$ python -q
>>> import numpy as np
>>> np.set_printoptions(precision=4, suppress=True, linewidth=140, sign=" ")
>>> def tidy(a):
...     return np.round(a, 4) + 0
... 
>>> mat = np.load("layer15.npy")
>>> mat
array([[ 0.4, -0.2,  0.4, -1.8,  1.1, -0.1, -2.6,  0.9,  0.9],
       [ 0.1,  0.4, -0.7, -1.2, -0.1,  0.2, -1.9,  0. , -2.4],
       [-1.4,  0.6,  0.2, -0.5,  0. , -1.4,  2.4,  0.3,  0.1],
       [-0.4,  0.2,  0.1,  1. , -0.3,  1.2, -0.4,  0.2,  0.1],
       [ 1.1, -0.2, -1.4,  0.8, -1. ,  0.7,  1.6,  0.5,  1.1],
       [-0.1,  1.2,  1.1, -2.3,  0. , -0.1,  1.8,  0.3,  0.8],
       [ 0.3, -1.4,  0.5,  0.5,  0.3, -0.3,  1.3, -0.3, -0.3],
       [ 0.3, -1.1,  0.5,  0.3, -0.5,  0.5, -0.5,  0.4,  0. ],
       [ 0.1,  1.2,  1.5,  1.5,  0.7, -0.9,  1.2,  0.2,  0.8],
       [ 1.5, -0.5, -0.7,  0.8, -1.6,  0.2, -0.4, -0.5, -1.2],
       [-2.1,  0.5,  0.4,  0.7,  0.4, -1.6,  0.3,  0.7, -0.5],
       [ 0.7, -0.3,  0.4,  0.2,  0.7, -0.7, -1.8,  0.4,  0.2],
       [-0.5, -0.5,  1.4, -0.5,  0. , -1.1,  1.1,  0.1, -0.9],
       [-0.4,  1.7,  1.1,  0.9, -0.1,  1.3,  1.8, -0.4, -0.4],
       [-1.5,  0.7,  0.5,  1.5,  0.1, -0.2, -1.5,  0.6,  1.4],
       [ 0.5,  0. , -0.4,  0.3, -2.8,  0.6, -0.7,  2.1,  0.1],
       [ 1.4, -0.7, -2.2,  2.1,  0. ,  0.2,  1.2,  0.1,  0.8],
       [ 1.2,  0.6, -0.1, -2.2, -0.7, -0.5,  0.9, -0.1,  1.2],
       [ 0.7,  1.2, -0.4,  0.4, -1.2,  0.9,  0.5, -0.7, -0.2],
       [ 0.5,  0.9, -0.2, -0.5,  1.1,  2. , -1.5, -0.4,  0.5],
       [-0.8,  0.2, -0.3,  0.6, -0.5,  0.8, -1.4,  0.3,  2. ],
       [ 1.2, -1. , -0.7, -0.3, -1. , -1.7, -0.5,  0.3, -0.5],
       [ 6. ,  5.5,  0. , -3.5, -5.5,  1. ,  3. ,  2.5,  0. ]])
>>> # row 22 is much longer than the rest
>>> B = mat / np.linalg.norm(mat, axis=1, keepdims=True)
>>> G = B @ B.T
>>> (G - 2 * np.eye(23)).round(6).argmax(axis=1)
array([ 11,   0,  12,  20,  16,  17,  12,  15,  13,  21,   2,   0,   2,  18,  20,  22,   4,   5,  22,   0,  14,   9,  17])
>>> np.argwhere(np.triu(np.abs(G) > 0.95, 1))
array([], shape=(0, 2), dtype=int64)
>>> tidy(np.linalg.norm(B, axis=1))
array([ 1.,  1.,  1.,  1.,  1.,  1.,  1.,  1.,  1.,  1.,  1.,  1.,  1.,  1.,  1.,  1.,  1.,  1.,  1.,  1.,  1.,  1.,  1.])
>>> basis = mat[[22, 11]].astype(float)
>>> for _ in range(6):
...     z = np.linalg.norm(mat[:, None] - basis, axis=-1).argmin(axis=1)
...     basis = np.array([mat[z == j].mean(axis=0) for j in range(2)])
... 
>>> z
array([ 1,  1,  1,  1,  1,  1,  1,  1,  1,  1,  1,  1,  1,  1,  1,  1,  1,  1,  1,  1,  1,  1,  0])
>>> tidy(basis)
array([[ 6.    ,  5.5   ,  0.    , -3.5   , -5.5   ,  1.    ,  3.    ,  2.5   ,  0.    ],
       [ 0.1273,  0.1591,  0.0455,  0.1045, -0.2455,  0.    ,  0.0409,  0.2273,  0.1636]])
>>> np.abs(basis[1] - basis[0]).argmax()
np.int64(0)
>>> np.bincount(z)
array([  1,  22])
>>> print(tidy(basis[1] - basis[0]))
[-5.8727 -5.3409  0.0455  3.6045  5.2545 -1.     -2.9591 -2.2727  0.1636]
>>> feats = np.loadtxt("mat.csv", delimiter=",")
>>> feats
array([[-2.1849,  4.9002,  5.5501],
       [-0.9102,  1.4329,  1.0919],
       [-1.3871,  2.9552,  3.2814],
       [-0.7137,  2.6552,  4.0329],
       [-1.1946,  1.7917,  1.1847],
       [ 0.1016,  0.9197,  1.3448],
       [ 0.4104, -0.2031,  0.3766],
       [ 2.5117, -5.3182, -5.0432],
       [-0.6861,  1.1157,  0.0876],
       [ 1.4671, -2.908 , -2.4764],
       [-1.2266,  2.1921,  2.239 ],
       [ 0.7974, -0.5579,  0.4758],
       [ 0.7605, -0.1704,  0.6909],
       [-0.0517, -1.315 , -2.0755],
       [ 2.7778, -4.8621, -3.6938],
       [ 1.4855, -2.5334, -2.6925],
       [ 0.457 , -1.0181, -0.0845],
       [ 0.8409, -1.1851, -0.4023],
       [ 0.2481, -0.4497,  0.019 ],
       [ 0.1175, -0.5199, -0.9732],
       [-0.3214,  0.2617, -0.4967],
       [ 0.7778, -0.7178,  0.2415],
       [ 0.5656, -0.5517,  0.5357],
       [ 1.1065, -1.4662, -1.0452],
       [-1.6197,  3.461 ,  3.4241],
       [ 0.1204, -0.3577, -0.0697],
       [-0.7654,  1.0251,  0.534 ],
       [-0.0904,  0.1368,  0.5724],
       [-0.2345,  0.149 , -0.3801],
       [ 0.1371,  0.1572,  0.1055],
       [ 0.9223, -1.102 , -0.7099],
       [ 0.1904, -0.7054, -1.1228],
       [ 0.0475, -0.6958, -0.4745],
       [-1.0397,  2.1299,  1.7876],
       [-1.1315,  1.8623,  1.3372],
       [ 0.4045, -1.245 , -1.4844],
       [-1.3336,  2.2596,  2.1641]])
>>> Xs = feats - feats.mean(axis=0)
>>> U, sv, vt = np.linalg.svd(Xs, full_matrices=False)
>>> np.abs(vt[0]).argmax()
np.int64(1)
>>> np.abs(U[:, 0]).argmax()
np.int64(7)
>>> print(np.linalg.matrix_rank(Xs))
3
>>> print(tidy((sv ** 2).sum() ** 2 / (sv ** 4).sum()))
1.0764
